In [1]: import numpy as np

In [2]: np.set_printoptions(precision=4, suppress=True, linewidth=140)

In [3]: def rnd(a):
   ...:     return np.round(a, 4) + 0
   ...: 

In [4]: data = np.load("run11.npy")

In [5]: rnd(data)
Out[5]: 
array([[0.5   , 0.    , 0.    , 0.    , 0.    , 0.    , 0.    , 0.5   ],
       [0.    , 0.5   , 0.    , 0.    , 0.    , 0.    , 0.    , 0.5   ],
       [0.    , 0.    , 1.    , 0.    , 0.    , 0.    , 0.    , 0.    ],
       [0.1667, 0.1667, 0.1667, 0.1667, 0.    , 0.1667, 0.1667, 0.    ],
       [0.    , 0.    , 0.2   , 0.2   , 0.4   , 0.    , 0.2   , 0.    ],
       [0.    , 0.    , 0.3333, 0.    , 0.    , 0.3333, 0.3333, 0.    ],
       [0.    , 0.    , 0.5   , 0.    , 0.    , 0.    , 0.5   , 0.    ],
       [0.2   , 0.    , 0.    , 0.    , 0.    , 0.2   , 0.2   , 0.4   ]])

In [6]: # rows sum to 1

In [7]: B = np.linalg.inv(data)

In [8]: rnd(np.linalg.det(data) * np.linalg.det(B))
Out[8]: np.float64(1.0)

In [9]: print(rnd(np.linalg.cond(data)))
26.9471

In [10]: np.allclose(B, data.T)
Out[10]: False

In [11]: T = np.stack([data, -3 * data, data[::-1]])

In [12]: T.shape
Out[12]: (3, 8, 8)

In [13]: m1 = np.load("arr.npy")

In [14]: m1
Out[14]: 
array([[ 0.33, -1.66, -2.06,  1.34,  1.51],
       [-1.04, -0.17,  0.53, -0.67, -0.03],
       [-1.17, -1.07,  0.  ,  0.07,  0.6 ],
       [-1.92,  0.32,  1.76, -1.6 , -0.64],
       [-1.26,  1.73,  0.46, -3.61, -0.89],
       [-0.13,  0.02,  0.25, -0.02, -0.09],
       [ 1.4 , -0.02,  0.22,  1.86, -0.18],
       [ 1.38, -1.49, -2.73,  1.93,  1.59],
       [-0.63, -0.01,  0.48, -0.43, -0.12],
       [-1.17,  0.29,  2.74, -0.01, -1.04],
       [-1.56,  0.72,  1.82, -1.68, -0.88]])

In [15]: # looks like rank 3

In [16]: B = m1 / np.sqrt((m1 ** 2).mean(axis=1, keepdims=True))

In [17]: print(np.linalg.matrix_rank(m1 - m1.mean(axis=1, keepdims=True)))
3

In [18]: B = m1 / np.linalg.norm(m1, axis=1, keepdims=True)

In [19]: G = B @ B.T

In [20]: rnd(G[8])
Out[20]: array([-0.6372,  0.9751,  0.4186,  0.9865,  0.6771,  0.8183, -0.7289, -0.8297,  1.    ,  0.7561,  0.9377])

In [21]: W2 = m1[[1, 3]].astype(float)

In [22]: for _ in range(4):
    ...:     lab = np.linalg.norm(m1[:, None] - W2, axis=-1).argmin(axis=1)
    ...:     W2 = np.array([m1[lab == j].mean(axis=0) for j in range(2)])
    ...: 

In [23]: lab
Out[23]: array([0, 0, 0, 1, 1, 0, 0, 0, 0, 1, 1])

In [24]: rnd(W2[1] - W2[0])
Out[24]: array([-1.4975,  1.3936,  2.1679, -2.3079, -1.3311])

In [25]: np.linalg.lstsq(m1[:-1].T, m1[-1])[2]
Out[25]: np.int32(3)

In [26]: rnd(np.trace(np.linalg.pinv(m1) @ m1))
Out[26]: np.float64(3.0)

In [27]: np.unique(m1.round(6), axis=0).shape
Out[27]: (11, 5)

In [28]: U, sig, Vt = np.linalg.svd(m1)

In [29]: rnd(sig)
Out[29]: array([8.2631, 3.5024, 2.8248, 0.    , 0.    ])

In [30]: print(np.argmax(sig[:-1] / (sig[1:] + 1e-6)) + 1)
3

In [31]: B = U[:, :3] @ np.diag(sig[:3]) @ Vt[:3]

In [32]: np.linalg.matrix_rank(m1, rtol=0.05)
Out[32]: np.int64(3)

In [33]: rnd(np.linalg.norm(m1 - B, 2)), rnd(sig[3])
Out[33]: (np.float64(0.0), np.float64(0.0))

In [34]: print(rnd(np.abs(m1 - B).max()))
0.0

In [35]: W0 = np.loadtxt("a.csv", delimiter=",")

In [36]: W0
Out[36]: 
array([[-10.3997,  20.742 ,   9.0951,  16.6942,   2.8989],
       [  1.605 , -10.4739,  -3.6707,  14.2854,   7.6695],
       [ -3.0815,  28.1283,   6.6821,   2.8016,  11.6965],
       [  9.1677,   5.4928,  -2.7709,  -1.8195,   8.6717],
       [  0.0625,  13.3682,   3.5524,   5.9996,   2.7109],
       [-10.9646,  24.0926,   9.5387,  29.9077,  11.2587],
       [ -0.3715,  -8.6079,  -2.0694, -13.8501,  -5.9996],
       [ 16.9291, -11.0208,  -7.0504,  -2.7568,  -6.0793],
       [-12.6591,   5.7825,   6.7148,   2.8697,  -8.3256],
       [ -4.6999,  28.4652,   7.4787,  -3.2195,   8.0369],
       [  1.7653,  -1.119 ,  -1.2827, -22.1238,  -5.6048],
       [  6.0582,  -3.8325,  -5.0354,  -7.3311,  10.8886],
       [  8.0172, -14.1439,  -6.1649,  -9.3744,  -2.9574],
       [  4.3016,   6.7316,  -0.5833, -12.144 ,   2.9131],
       [-15.9675,  28.2033,  10.7962,   8.061 ,  11.5088],
       [-14.0004,  14.694 ,   7.0662,  -1.9675,   5.1408],
       [-11.7901,  19.3962,   9.6415,   2.1702,  -5.9407],
       [  0.6291,   3.3649,   0.5383,  20.0522,   8.145 ],
       [  2.715 ,  -8.7698,  -4.059 , -18.5978,  -0.7522],
       [-10.6115,  10.2352,   6.8573,  28.9436,   3.7027],
       [ -1.1793,  13.7477,   2.7299, -10.3662,   4.5614],
       [  6.8865, -23.6963,  -7.2435,  -8.4225, -10.1008],
       [ -2.6236,  12.3861,   3.5323,   5.8761,   5.9187],
       [ -4.7049,  12.8814,   4.575 ,  20.7711,   9.117 ],
       [  2.2361,  -0.3975,  -2.1573, -11.7874,   4.0062],
       [ 13.0946, -24.7333, -10.251 , -22.8463,  -9.2903],
       [-10.7931,  21.5973,   9.1512,  22.4906,   7.2283],
       [-12.2701,  12.1864,   5.6974,   2.0771,   7.67  ],
       [ 11.7012, -19.943 ,  -9.2984, -24.8351,  -5.5442],
       [ -1.0396,   1.1968,  -0.6041, -13.3876,   2.628 ],
       [ -0.7864,   5.0918,   2.5824,  19.7282,   1.0854],
       [  1.1736,  -4.9738,  -3.0156,   2.8587,   8.9905],
       [  9.8665,  -5.251 ,  -5.4259,  -1.9674,   6.3494],
       [-12.5367,  35.4605,  11.626 ,  15.1349,  15.3686]])

In [37]: U, sig, Vt = np.linalg.svd(m1)

In [38]: V = Vt[:(sig > 1e-8).sum()]

In [39]: rng = np.random.default_rng(455)

In [40]: x = m1[10] + -1 * m1[7] + rng.integers(2) * np.eye(5)[2]

In [41]: x
Out[41]: array([-2.94,  2.21,  5.55, -3.61, -2.47])

In [42]: np.allclose(V.T @ V @ x, x)
Out[42]: False

In [43]: print(rnd(np.diag(V.T @ V)))
[0.6782 0.4926 0.7863 0.7883 0.2546]

In [44]: J = np.loadtxt("data.csv", delimiter=",")

In [45]: J
Out[45]: 
array([[4., 0., 3., 0., 3., 3., 3., 0.],
       [0., 4., 0., 3., 0., 0., 0., 3.],
       [3., 0., 4., 0., 3., 3., 3., 0.],
       [0., 3., 0., 4., 0., 0., 0., 3.],
       [3., 0., 3., 0., 4., 3., 3., 0.],
       [3., 0., 3., 0., 3., 4., 3., 0.],
       [3., 0., 3., 0., 3., 3., 4., 0.],
       [0., 3., 0., 3., 0., 0., 0., 4.]])

In [46]: ev, V = np.linalg.eigh(J)

In [47]: print(rnd(ev))
[ 1.  1.  1.  1.  1.  1. 10. 16.]

In [48]: np.unique(ev.round(6) + 0, return_counts=True)[1]
Out[48]: array([6, 1, 1])

In [49]: rnd(V @ np.diag(ev) @ V.T)
Out[49]: 
array([[4., 0., 3., 0., 3., 3., 3., 0.],
       [0., 4., 0., 3., 0., 0., 0., 3.],
       [3., 0., 4., 0., 3., 3., 3., 0.],
       [0., 3., 0., 4., 0., 0., 0., 3.],
       [3., 0., 3., 0., 4., 3., 3., 0.],
       [3., 0., 3., 0., 3., 4., 3., 0.],
       [3., 0., 3., 0., 3., 3., 4., 0.],
       [0., 3., 0., 3., 0., 0., 0., 4.]])

In [50]: ev.sum(), np.trace(J)
Out[50]: (np.float64(32.0), np.float64(32.0))

In [51]: rnd(V.T @ V)
Out[51]: 
array([[1., 0., 0., 0., 0., 0., 0., 0.],
       [0., 1., 0., 0., 0., 0., 0., 0.],
       [0., 0., 1., 0., 0., 0., 0., 0.],
       [0., 0., 0., 1., 0., 0., 0., 0.],
       [0., 0., 0., 0., 1., 0., 0., 0.],
       [0., 0., 0., 0., 0., 1., 0., 0.],
       [0., 0., 0., 0., 0., 0., 1., 0.],
       [0., 0., 0., 0., 0., 0., 0., 1.]])

In [52]: rnd(V.T @ J @ V)
Out[52]: 
array([[ 1.,  0.,  0.,  0.,  0.,  0.,  0.,  0.],
       [ 0.,  1.,  0.,  0.,  0.,  0.,  0.,  0.],
       [ 0.,  0.,  1.,  0.,  0.,  0.,  0.,  0.],
       [ 0.,  0.,  0.,  1.,  0.,  0.,  0.,  0.],
       [ 0.,  0.,  0.,  0.,  1.,  0.,  0.,  0.],
       [ 0.,  0.,  0.,  0.,  0.,  1.,  0.,  0.],
       [ 0.,  0.,  0.,  0.,  0.,  0., 10.,  0.],
       [ 0.,  0.,  0.,  0.,  0.,  0.,  0., 16.]])

In [53]: rnd(np.linalg.eigvalsh(J + 3 * np.eye(8)))
Out[53]: array([ 4.,  4.,  4.,  4.,  4.,  4., 13., 19.])
